$ python3 -q
>>> import numpy as np
>>> np.set_printoptions(precision=1, suppress=True, linewidth=120)
>>> X = np.loadtxt("out1.csv", delimiter=",")
>>> X
array([[4., 2., 3., 1., 3., 6., 1., 5., 1.],
       [2., 2., 4., 3., 4., 3., 4., 3., 4.],
       [3., 4., 2., 2., 2., 3., 3., 3., 1.],
       [1., 3., 2., 2., 5., 3., 0., 3., 2.],
       [3., 4., 2., 5., 6., 1., 3., 2., 3.],
       [6., 3., 3., 3., 1., 4., 2., 2., 3.],
       [1., 4., 3., 0., 3., 2., 2., 3., 2.],
       [5., 3., 3., 3., 2., 2., 3., 6., 0.],
       [1., 4., 1., 2., 3., 3., 2., 0., 6.]])
>>> rng = np.random.default_rng(54299)
>>> lab = rng.permutation(9)
>>> lab
array([6, 7, 5, 0, 4, 3, 8, 2, 1])
>>> A2 = X[lab][:, lab]
>>> np.trace(A2)
np.float64(34.0)
>>> np.diag(A2)
array([2., 6., 4., 4., 6., 2., 6., 2., 2.])
>>> np.sort(np.abs(np.linalg.eigvals(A2)))
array([ 0.6,  1.3,  1.5,  3.1,  3.5,  5.2,  5.2,  7.9, 25.3])
>>> blk = np.stack([X, -2 * X, X[::-1]])
>>> np.linalg.matrix_rank(blk)
array([9, 9, 9])
>>> blk.sum(axis=0)
array([[-3.,  2., -2.,  1.,  0., -3.,  1., -5.,  5.],
       [ 3.,  1., -1.,  0., -2., -1., -1.,  3., -4.],
       [-2.,  0.,  1., -2.,  1., -1., -1.,  0.,  1.],
       [ 5.,  0.,  1.,  1., -4.,  1.,  2., -1.,  1.],
       [ 0.,  0.,  0.,  0.,  0.,  0.,  0.,  0.,  0.],
       [-5.,  0., -1., -1.,  4., -1., -2.,  1., -1.],
       [ 2.,  0., -1.,  2., -1.,  1.,  1.,  0., -1.],
       [-3., -1.,  1.,  0.,  2.,  1.,  1., -3.,  4.],
       [ 3., -2.,  2., -1.,  0.,  3., -1.,  5., -5.]])
>>> np.linalg.matrix_rank(blk.reshape(3, -1))
np.int64(2)
>>> ang = np.deg2rad(36)
>>> mat = np.eye(11)
>>> mat[np.ix_([1, 7], [1, 7])] = [[np.cos(ang), -np.sin(ang)], [np.sin(ang), np.cos(ang)]]
>>> mat
array([[ 1. ,  0. ,  0. ,  0. ,  0. ,  0. ,  0. ,  0. ,  0. ,  0. ,  0. ],
       [ 0. ,  0.8,  0. ,  0. ,  0. ,  0. ,  0. , -0.6,  0. ,  0. ,  0. ],
       [ 0. ,  0. ,  1. ,  0. ,  0. ,  0. ,  0. ,  0. ,  0. ,  0. ,  0. ],
       [ 0. ,  0. ,  0. ,  1. ,  0. ,  0. ,  0. ,  0. ,  0. ,  0. ,  0. ],
       [ 0. ,  0. ,  0. ,  0. ,  1. ,  0. ,  0. ,  0. ,  0. ,  0. ,  0. ],
       [ 0. ,  0. ,  0. ,  0. ,  0. ,  1. ,  0. ,  0. ,  0. ,  0. ,  0. ],
       [ 0. ,  0. ,  0. ,  0. ,  0. ,  0. ,  1. ,  0. ,  0. ,  0. ,  0. ],
       [ 0. ,  0.6,  0. ,  0. ,  0. ,  0. ,  0. ,  0.8,  0. ,  0. ,  0. ],
       [ 0. ,  0. ,  0. ,  0. ,  0. ,  0. ,  0. ,  0. ,  1. ,  0. ,  0. ],
       [ 0. ,  0. ,  0. ,  0. ,  0. ,  0. ,  0. ,  0. ,  0. ,  1. ,  0. ],
       [ 0. ,  0. ,  0. ,  0. ,  0. ,  0. ,  0. ,  0. ,  0. ,  0. ,  1. ]])
>>> np.linalg.pinv(mat)
array([[ 1. ,  0. ,  0. ,  0. ,  0. ,  0. ,  0. ,  0. ,  0. ,  0. ,  0. ],
       [ 0. ,  0.8,  0. ,  0. ,  0. ,  0. ,  0. ,  0.6,  0. ,  0. ,  0. ],
       [ 0. ,  0. ,  1. ,  0. ,  0. ,  0. ,  0. ,  0. ,  0. ,  0. ,  0. ],
       [ 0. ,  0. ,  0. ,  1. ,  0. ,  0. ,  0. ,  0. ,  0. ,  0. ,  0. ],
       [ 0. ,  0. ,  0. ,  0. ,  1. ,  0. ,  0. ,  0. ,  0. ,  0. ,  0. ],
       [ 0. ,  0. ,  0. ,  0. ,  0. ,  1. ,  0. ,  0. ,  0. ,  0. ,  0. ],
       [ 0. ,  0. ,  0. ,  0. ,  0. ,  0. ,  1. ,  0. ,  0. ,  0. ,  0. ],
       [ 0. , -0.6,  0. ,  0. ,  0. ,  0. ,  0. ,  0.8,  0. ,  0. ,  0. ],
       [ 0. ,  0. ,  0. ,  0. ,  0. ,  0. ,  0. ,  0. ,  1. ,  0. ,  0. ],
       [ 0. ,  0. ,  0. ,  0. ,  0. ,  0. ,  0. ,  0. ,  0. ,  1. ,  0. ],
       [ 0. ,  0. ,  0. ,  0. ,  0. ,  0. ,  0. ,  0. ,  0. ,  0. ,  1. ]])
>>> mat[:, 2] @ mat[:, 6]
np.float64(0.0)
>>> def softmax(z):
...     e = np.exp(z - z.max(axis=-1, keepdims=True))
...     return e / e.sum(axis=-1, keepdims=True)
... 
>>> softmax(mat).sum(axis=1)
array([1., 1., 1., 1., 1., 1., 1., 1., 1., 1., 1.])
>>> np.round(softmax(10 * mat[6]), 1) + 0
array([0., 0., 0., 0., 0., 0., 1., 0., 0., 0., 0.])
>>> scores = mat @ mat.T / np.sqrt(11)
>>> softmax(scores).round(6).argmax(axis=1)
array([ 0,  1,  2,  3,  4,  5,  6,  7,  8,  9, 10])
>>> softmax(scores)
array([[0.1, 0.1, 0.1, 0.1, 0.1, 0.1, 0.1, 0.1, 0.1, 0.1, 0.1],
       [0.1, 0.1, 0.1, 0.1, 0.1, 0.1, 0.1, 0.1, 0.1, 0.1, 0.1],
       [0.1, 0.1, 0.1, 0.1, 0.1, 0.1, 0.1, 0.1, 0.1, 0.1, 0.1],
       [0.1, 0.1, 0.1, 0.1, 0.1, 0.1, 0.1, 0.1, 0.1, 0.1, 0.1],
       [0.1, 0.1, 0.1, 0.1, 0.1, 0.1, 0.1, 0.1, 0.1, 0.1, 0.1],
       [0.1, 0.1, 0.1, 0.1, 0.1, 0.1, 0.1, 0.1, 0.1, 0.1, 0.1],
       [0.1, 0.1, 0.1, 0.1, 0.1, 0.1, 0.1, 0.1, 0.1, 0.1, 0.1],
       [0.1, 0.1, 0.1, 0.1, 0.1, 0.1, 0.1, 0.1, 0.1, 0.1, 0.1],
       [0.1, 0.1, 0.1, 0.1, 0.1, 0.1, 0.1, 0.1, 0.1, 0.1, 0.1],
       [0.1, 0.1, 0.1, 0.1, 0.1, 0.1, 0.1, 0.1, 0.1, 0.1, 0.1],
       [0.1, 0.1, 0.1, 0.1, 0.1, 0.1, 0.1, 0.1, 0.1, 0.1, 0.1]])
>>> mat @ mat
array([[ 1. ,  0. ,  0. ,  0. ,  0. ,  0. ,  0. ,  0. ,  0. ,  0. ,  0. ],
       [ 0. ,  0.3,  0. ,  0. ,  0. ,  0. ,  0. , -1. ,  0. ,  0. ,  0. ],
       [ 0. ,  0. ,  1. ,  0. ,  0. ,  0. ,  0. ,  0. ,  0. ,  0. ,  0. ],
       [ 0. ,  0. ,  0. ,  1. ,  0. ,  0. ,  0. ,  0. ,  0. ,  0. ,  0. ],
       [ 0. ,  0. ,  0. ,  0. ,  1. ,  0. ,  0. ,  0. ,  0. ,  0. ,  0. ],
       [ 0. ,  0. ,  0. ,  0. ,  0. ,  1. ,  0. ,  0. ,  0. ,  0. ,  0. ],
       [ 0. ,  0. ,  0. ,  0. ,  0. ,  0. ,  1. ,  0. ,  0. ,  0. ,  0. ],
       [ 0. ,  1. ,  0. ,  0. ,  0. ,  0. ,  0. ,  0.3,  0. ,  0. ,  0. ],
       [ 0. ,  0. ,  0. ,  0. ,  0. ,  0. ,  0. ,  0. ,  1. ,  0. ,  0. ],
       [ 0. ,  0. ,  0. ,  0. ,  0. ,  0. ,  0. ,  0. ,  0. ,  1. ,  0. ],
       [ 0. ,  0. ,  0. ,  0. ,  0. ,  0. ,  0. ,  0. ,  0. ,  0. ,  1. ]])
>>> (np.linalg.matrix_power((mat != 0) + (mat.T != 0) + np.eye(11), 11) > 0).astype(int)
array([[1, 0, 0, 0, 0, 0, 0, 0, 0, 0, 0],
       [0, 1, 0, 0, 0, 0, 0, 1, 0, 0, 0],
       [0, 0, 1, 0, 0, 0, 0, 0, 0, 0, 0],
       [0, 0, 0, 1, 0, 0, 0, 0, 0, 0, 0],
       [0, 0, 0, 0, 1, 0, 0, 0, 0, 0, 0],
       [0, 0, 0, 0, 0, 1, 0, 0, 0, 0, 0],
       [0, 0, 0, 0, 0, 0, 1, 0, 0, 0, 0],
       [0, 1, 0, 0, 0, 0, 0, 1, 0, 0, 0],
       [0, 0, 0, 0, 0, 0, 0, 0, 1, 0, 0],
       [0, 0, 0, 0, 0, 0, 0, 0, 0, 1, 0],
       [0, 0, 0, 0, 0, 0, 0, 0, 0, 0, 1]])
>>> np.flatnonzero(np.linalg.matrix_power((mat != 0) + (mat.T != 0) + np.eye(11), 11)[8])
array([8])
>>> np.sort(np.linalg.eigvals(mat).real)
array([0.8, 0.8, 1. , 1. , 1. , 1. , 1. , 1. , 1. , 1. , 1. ])
>>> np.allclose(mat @ mat.T, mat.T @ mat)
True
>>> mat @ mat
array([[ 1. ,  0. ,  0. ,  0. ,  0. ,  0. ,  0. ,  0. ,  0. ,  0. ,  0. ],
       [ 0. ,  0.3,  0. ,  0. ,  0. ,  0. ,  0. , -1. ,  0. ,  0. ,  0. ],
       [ 0. ,  0. ,  1. ,  0. ,  0. ,  0. ,  0. ,  0. ,  0. ,  0. ,  0. ],
       [ 0. ,  0. ,  0. ,  1. ,  0. ,  0. ,  0. ,  0. ,  0. ,  0. ,  0. ],
       [ 0. ,  0. ,  0. ,  0. ,  1. ,  0. ,  0. ,  0. ,  0. ,  0. ,  0. ],
       [ 0. ,  0. ,  0. ,  0. ,  0. ,  1. ,  0. ,  0. ,  0. ,  0. ,  0. ],
       [ 0. ,  0. ,  0. ,  0. ,  0. ,  0. ,  1. ,  0. ,  0. ,  0. ,  0. ],
       [ 0. ,  1. ,  0. ,  0. ,  0. ,  0. ,  0. ,  0.3,  0. ,  0. ,  0. ],
       [ 0. ,  0. ,  0. ,  0. ,  0. ,  0. ,  0. ,  0. ,  1. ,  0. ,  0. ],
       [ 0. ,  0. ,  0. ,  0. ,  0. ,  0. ,  0. ,  0. ,  0. ,  1. ,  0. ],
       [ 0. ,  0. ,  0. ,  0. ,  0. ,  0. ,  0. ,  0. ,  0. ,  0. ,  1. ]])
>>> (mat - mat.T) / 2
array([[ 0. ,  0. ,  0. ,  0. ,  0. ,  0. ,  0. ,  0. ,  0. ,  0. ,  0. ],
       [ 0. ,  0. ,  0. ,  0. ,  0. ,  0. ,  0. , -0.6,  0. ,  0. ,  0. ],
       [ 0. ,  0. ,  0. ,  0. ,  0. ,  0. ,  0. ,  0. ,  0. ,  0. ,  0. ],
       [ 0. ,  0. ,  0. ,  0. ,  0. ,  0. ,  0. ,  0. ,  0. ,  0. ,  0. ],
       [ 0. ,  0. ,  0. ,  0. ,  0. ,  0. ,  0. ,  0. ,  0. ,  0. ,  0. ],
       [ 0. ,  0. ,  0. ,  0. ,  0. ,  0. ,  0. ,  0. ,  0. ,  0. ,  0. ],
       [ 0. ,  0. ,  0. ,  0. ,  0. ,  0. ,  0. ,  0. ,  0. ,  0. ,  0. ],
       [ 0. ,  0.6,  0. ,  0. ,  0. ,  0. ,  0. ,  0. ,  0. ,  0. ,  0. ],
       [ 0. ,  0. ,  0. ,  0. ,  0. ,  0. ,  0. ,  0. ,  0. ,  0. ,  0. ],
       [ 0. ,  0. ,  0. ,  0. ,  0. ,  0. ,  0. ,  0. ,  0. ,  0. ,  0. ],
       [ 0. ,  0. ,  0. ,  0. ,  0. ,  0. ,  0. ,  0. ,  0. ,  0. ,  0. ]])
>>> round(float(np.linalg.det(mat)), 1)
1.0
>>> np.sort(np.abs(np.linalg.eigvals(mat)))
array([1., 1., 1., 1., 1., 1., 1., 1., 1., 1., 1.])
>>> np.round(np.trace(mat), 1)
np.float64(10.6)
>>> round(np.abs(np.linalg.eigvals(mat)).max(), 1)
np.float64(1.0)
